$ python3 -q
>>> import numpy as np
>>> np.set_printoptions(precision=3, suppress=True, linewidth=120)
>>> def rnd(a):
...     return np.round(a, 3) + 0
... 
>>> feats = np.load("sample15.npy")
>>> print(feats)
[[  1  -1   1  -1]
 [  1   0   0   0]
 [  1   1   1   1]
 [  1   2   4   8]
 [  1   3   9  27]
 [  1   4  16  64]
 [  1   5  25 125]]
>>> other = np.c_[feats[:, :1] @ np.array([[-2]]), np.array([-1, -1, 2, -2, 3, -2, 1])]
>>> print(other)
[[-2 -1]
 [-2 -1]
 [-2  2]
 [-2 -2]
 [-2  3]
 [-2 -2]
 [-2  1]]
>>> np.linalg.matrix_rank(np.c_[feats, other])
np.int64(5)
>>> rnd(np.linalg.norm(other - feats @ np.linalg.lstsq(feats, other)[0], axis=0))
array([0.   , 4.675])
>>> rnd(np.linalg.lstsq(feats, other[:, 0])[0])
array([-2.,  0.,  0.,  0.])
>>> vec = np.array([-3, 3, 0, 4])
>>> rhs = feats @ vec
>>> rnd(np.linalg.lstsq(feats, rhs)[0])
array([-3.,  3.,  0.,  4.])
>>> try:
...     np.linalg.solve(feats, rhs)
... except np.linalg.LinAlgError as e:
...     print(repr(e))
... 
LinAlgError('Last 2 dimensions of the array must be square')
>>> rng = np.random.default_rng(17871)
>>> rhs = rhs + 0.05 * rng.normal(size=7)
>>> print(rnd(rhs))
[ -9.98   -2.938   4.035  34.912 113.925 264.966 512.014]
>>> coef, *_ = np.linalg.lstsq(feats, rhs)
>>> rnd(feats.T @ (rhs - feats @ coef))
array([0., 0., 0., 0.])
>>> coef.round()
array([-3.,  3., -0.,  4.])
>>> print([round(float(np.linalg.norm(np.linalg.solve(feats.T @ feats + lam * np.eye(4), feats.T @ rhs))), 2) for lam in (0, 1, 10, 100)])
[5.8, 5.11, 4.13, 4.0]
>>> O, evecs = np.linalg.qr(feats[:, :1])[0], np.linalg.qr(feats[:, 1:])[0]
>>> sigma = np.linalg.svd(O.T @ evecs, compute_uv=False)
>>> (sigma > 0.9).sum()
np.int64(0)
>>> rnd(np.degrees(np.arccos(sigma.clip(0, 1))))
array([34.191])
>>> rnd(np.linalg.norm(O @ O.T - evecs @ evecs.T, 2))
np.float64(1.0)
>>> vec = np.array([-4, -3, 3, 8])
>>> rhs = feats @ vec
>>> coef, lr = np.zeros(4), 1 / np.linalg.norm(feats, 2) ** 2
>>> for i in range(60):
...     coef -= lr * feats.T @ (feats @ coef - rhs)
...     if i % 10 == 0: print(i, round(np.linalg.norm(feats @ coef - rhs), 3))
... 
0 11.25
10 11.134
20 11.02
30 10.908
40 10.799
50 10.691
>>> rnd(coef)
array([0.035, 0.311, 1.637, 8.091])
>>> rnd(np.linalg.cond(feats))
np.float64(115.376)
>>> [round(float(x), 3) for x in np.linalg.svd(feats, compute_uv=False)[:3]]
[146.699, 5.801, 1.743]
>>> np.linalg.matrix_rank(feats, rtol=0.1)
np.int64(1)
>>> rnd(np.abs(np.linalg.svd(feats)[2][-1]))
array([0.707, 0.507, 0.487, 0.073])
>>> m1 = np.loadtxt("dump.csv", delimiter=",")
>>> m1
array([[ -4.009,  -1.924, -13.974,   2.987,  -1.093,  -4.886, -12.979, -12.061],
       [ -0.973,  12.968,   6.981,  15.97 ,   2.008,  -0.992,  16.12 ,  -3.98 ],
       [ -8.967,  -3.014,  -8.899,   2.076,  11.976,  -7.001, -14.019,   4.065],
       [ -7.913,   5.998,  -6.026,  13.02 ,   9.036,  -6.981,  -2.975,  -4.016],
       [ -3.987,   1.979,  13.948,   0.104,  15.849,  -0.042,   8.064,  24.019]])
>>> other = m1 / np.sqrt((m1 ** 2).mean(axis=1, keepdims=True))
>>> rnd(other[2])
array([-1.054, -0.354, -1.046,  0.244,  1.408, -0.823, -1.649,  0.478])
>>> [round(float(x), 3) for x in np.linalg.svd(m1, compute_uv=False)[:3]]
[40.578, 31.037, 29.197]
>>> print(np.linalg.matrix_rank(m1, rtol=0.1))
3
>>> np.linalg.cond(m1) > 100
np.True_
>>> proj = feats @ np.linalg.solve(feats.T @ feats, feats.T)
>>> print(rnd(proj))
[[ 0.929  0.19  -0.095 -0.095  0.024  0.095 -0.048]
 [ 0.19   0.452  0.381  0.143 -0.095 -0.167  0.095]
 [-0.095  0.381  0.452  0.286  0.048 -0.095  0.024]
 [-0.095  0.143  0.286  0.333  0.286  0.143 -0.095]
 [ 0.024 -0.095  0.048  0.286  0.452  0.381 -0.095]
 [ 0.095 -0.167 -0.095  0.143  0.381  0.452  0.19 ]
 [-0.048  0.095  0.024 -0.095 -0.095  0.19   0.929]]
>>> J = np.load("mat.npy")
>>> J
array([[-6.48 ,  4.321, -6.537, -6.485,  6.514, -4.339,  2.182,  0.041],
       [-4.043,  2.742, -4.04 , -4.057,  4.076, -2.717,  1.337, -0.01 ],
       [-3.907,  2.607, -3.92 , -3.906,  3.927, -2.595,  1.291,  0.042],
       [-2.157,  1.401, -2.139, -2.168,  2.158, -1.465,  0.728,  0.028],
       [ 0.609, -0.401,  0.592,  0.596, -0.599,  0.382, -0.224,  0.027],
       [-6.027,  3.99 , -6.012, -6.007,  6.031, -4.018,  2.043, -0.022],
       [ 0.028, -0.034,  0.043,  0.012, -0.054,  0.032, -0.015, -0.011],
       [ 0.4  , -0.285,  0.371,  0.385, -0.391,  0.262, -0.145, -0.014],
       [ 3.004, -2.003,  3.005,  2.961, -3.018,  2.006, -0.977, -0.04 ],
       [ 1.036, -0.747,  1.075,  1.096, -1.032,  0.709, -0.328, -0.039],
       [ 0.374, -0.267,  0.365,  0.359, -0.335,  0.233, -0.131,  0.013],
       [-4.069,  2.713, -4.108, -4.033,  4.061, -2.711,  1.351, -0.016],
       [-0.151,  0.093, -0.144, -0.207,  0.145, -0.135,  0.048, -0.009],
       [ 2.77 , -1.883,  2.775,  2.753, -2.742,  1.826, -0.936, -0.006],
       [ 0.74 , -0.507,  0.762,  0.722, -0.745,  0.516, -0.255, -0.003],
       [-2.557,  1.729, -2.585, -2.567,  2.539, -1.726,  0.809,  0.011],
       [ 2.494, -1.644,  2.522,  2.47 , -2.488,  1.659, -0.822, -0.028],
       [ 1.349, -0.916,  1.298,  1.297, -1.351,  0.9  , -0.427, -0.022],
       [-1.345,  0.909, -1.355, -1.373,  1.317, -0.894,  0.44 ,  0.007],
       [ 0.935, -0.628,  0.932,  0.941, -0.96 ,  0.647, -0.358, -0.022]])
>>> left, sigma, Vh = np.linalg.svd(J)
>>> np.argmax(sigma[:-1] / (sigma[1:] + 1e-6)) + 1
np.int64(1)
>>> other = left[:, :1] @ np.diag(sigma[:1]) @ Vh[:1]
>>> rnd(np.linalg.norm(J - other) / np.linalg.norm(J))
np.float64(0.008)
>>> np.linalg.matrix_rank(J, rtol=0.05)
np.int64(1)
>>> A = np.load("out3.npy")
>>> A
array([[ 1, -1,  0,  0,  1],
       [ 2, -2, -4, -1,  6],
       [ 1, -2, -3,  2,  3],
       [ 0,  0,  0,  0,  0],
       [ 1,  1,  2, -5,  1],
       [ 3, -7, -4, -4,  7],
       [ 0,  0,  0,  0,  0],
       [ 2, -5, -1, -6,  4],
       [ 0,  0,  0,  0,  0],
       [ 0,  0,  0,  0,  0],
       [ 1, -2, -3,  2,  3],
       [ 3, -3, -1,  0,  1],
       [ 0,  1,  3, -2, -2],
       [ 2, -2, -1,  0,  0],
       [-1, -2,  4, -5, -1],
       [ 2, -5, -1, -6,  4],
       [ 0,  0,  0,  0,  0]])
>>> # row 6 repeats row 3
>>> proj = A @ np.linalg.solve(A.T @ A, A.T)
>>> np.allclose(proj @ proj, proj)
True
>>> F = np.loadtxt("x.csv", delimiter=",")
>>> F
array([[ 0.726,  0.475, -1.023, -0.057, -0.299,  1.571,  1.03 , -1.639, -1.397],
       [-0.249, -0.044, -0.278,  1.006, -0.089, -0.589, -1.087,  0.326,  1.758],
       [-2.243, -3.052, -2.297, -0.647,  0.309, -0.548, -1.711, -3.521, -2.576],
       [ 0.742, -0.726,  0.841,  1.05 , -1.465,  1.139,  0.357,  0.497,  0.598],
       [-3.621,  0.923, -1.143,  1.047,  1.694, -1.214, -3.076, -0.57 , -0.829],
       [-2.121, -1.229, -0.64 ,  0.29 ,  0.688,  0.935, -2.398, -3.386, -0.078],
       [ 4.879, -2.253,  0.253, -0.324,  0.07 ,  0.573,  3.379, -1.066,  0.161],
       [ 2.171, -1.251,  1.685,  0.101, -0.181, -2.486, -0.653,  1.78 ,  1.209],
       [ 1.262,  1.547, -0.323,  1.648,  0.285,  1.737,  0.036,  0.953,  0.968]])
>>> other = F + rng.integers(-2, 3, (9, 5)) @ rng.integers(-2, 3, (5, 9))
>>> rnd(other)
array([[  5.726,   4.475,  -0.023,  -2.057,   6.701,  -1.429,   3.03 ,   4.361,  -3.397],
       [ -1.249,   7.956,   4.722,   1.006,   6.911,   8.411, -13.087,   4.326,   1.758],
       [ -6.243,  -4.052,   4.703,   6.353,  -0.691,  -5.548,   2.289,   3.479,   4.424],
       [  3.742,  -4.726,  -5.159,  -3.95 ,  -5.465,  -0.861,   5.357,  -6.503,  -4.402],
       [ -0.621,  -2.077,  -4.143,  -1.953,  -1.306,  -2.214,  -0.076,  -5.57 ,  -3.829],
       [ -7.121,  -2.229,   4.36 ,   8.29 ,  -0.312,  -2.065,  -1.398,   2.614,   7.922],
       [ -2.121,   0.747,   4.253,   7.676,   3.07 ,   1.573,  -1.621,   6.934,   8.161],
       [ -0.829,  -7.251,  -3.315,  -0.899,  -7.181,  -7.486,   7.347,  -3.22 ,   0.209],
       [ -2.738,   6.547,  -0.323,  -0.352,   3.285,   8.737,  -7.964,   0.953,  -1.032]])
>>> np.abs(other - F).sum(axis=1)
array([32., 46., 43., 41., 27., 38., 47., 41., 31.])
>>> lab = rng.permutation(9)
>>> other = F[:, lab] * rng.choice([-1, 1], 9)
>>> other
array([[ 0.299, -1.03 ,  1.571,  1.023,  1.397, -1.639,  0.057,  0.475, -0.726],
       [ 0.089,  1.087, -0.589,  0.278, -1.758,  0.326, -1.006, -0.044,  0.249],
       [-0.309,  1.711, -0.548,  2.297,  2.576, -3.521,  0.647, -3.052,  2.243],
       [ 1.465, -0.357,  1.139, -0.841, -0.598,  0.497, -1.05 , -0.726, -0.742],
       [-1.694,  3.076, -1.214,  1.143,  0.829, -0.57 , -1.047,  0.923,  3.621],
       [-0.688,  2.398,  0.935,  0.64 ,  0.078, -3.386, -0.29 , -1.229,  2.121],
       [-0.07 , -3.379,  0.573, -0.253, -0.161, -1.066,  0.324, -2.253, -4.879],
       [ 0.181,  0.653, -2.486, -1.685, -1.209,  1.78 , -0.101, -1.251, -2.171],
       [-0.285, -0.036,  1.737,  0.323, -0.968,  0.953, -1.648,  1.547, -1.262]])
>>> left, _, Vh = np.linalg.svd(F.T @ other)
>>> rnd(np.linalg.lstsq(F, other)[0])
array([[ 0.,  0.,  0.,  0.,  0.,  0.,  0.,  0., -1.],
       [ 0.,  0.,  0.,  0.,  0.,  0.,  0.,  1.,  0.],
       [ 0.,  0.,  0., -1.,  0.,  0.,  0.,  0.,  0.],
       [ 0.,  0.,  0.,  0.,  0.,  0., -1.,  0.,  0.],
       [-1.,  0.,  0.,  0.,  0.,  0.,  0.,  0.,  0.],
       [ 0.,  0.,  1.,  0.,  0.,  0.,  0.,  0.,  0.],
       [ 0., -1.,  0.,  0.,  0.,  0.,  0.,  0.,  0.],
       [ 0.,  0.,  0.,  0.,  0.,  1.,  0.,  0.,  0.],
       [ 0.,  0.,  0.,  0., -1.,  0.,  0.,  0.,  0.]])
>>> lab
array([4, 6, 5, 2, 8, 7, 3, 1, 0])
>>> rnd(left @ Vh)
array([[ 0.,  0.,  0.,  0.,  0.,  0.,  0.,  0., -1.],
       [ 0.,  0.,  0.,  0.,  0.,  0.,  0.,  1.,  0.],
       [ 0.,  0.,  0., -1.,  0.,  0.,  0.,  0.,  0.],
       [ 0.,  0.,  0.,  0.,  0.,  0., -1.,  0.,  0.],
       [-1.,  0.,  0.,  0.,  0.,  0.,  0.,  0.,  0.],
       [ 0.,  0.,  1.,  0.,  0.,  0.,  0.,  0.,  0.],
       [ 0., -1.,  0.,  0.,  0.,  0.,  0.,  0.,  0.],
       [ 0.,  0.,  0.,  0.,  0.,  1.,  0.,  0.,  0.],
       [ 0.,  0.,  0.,  0., -1.,  0.,  0.,  0.,  0.]])
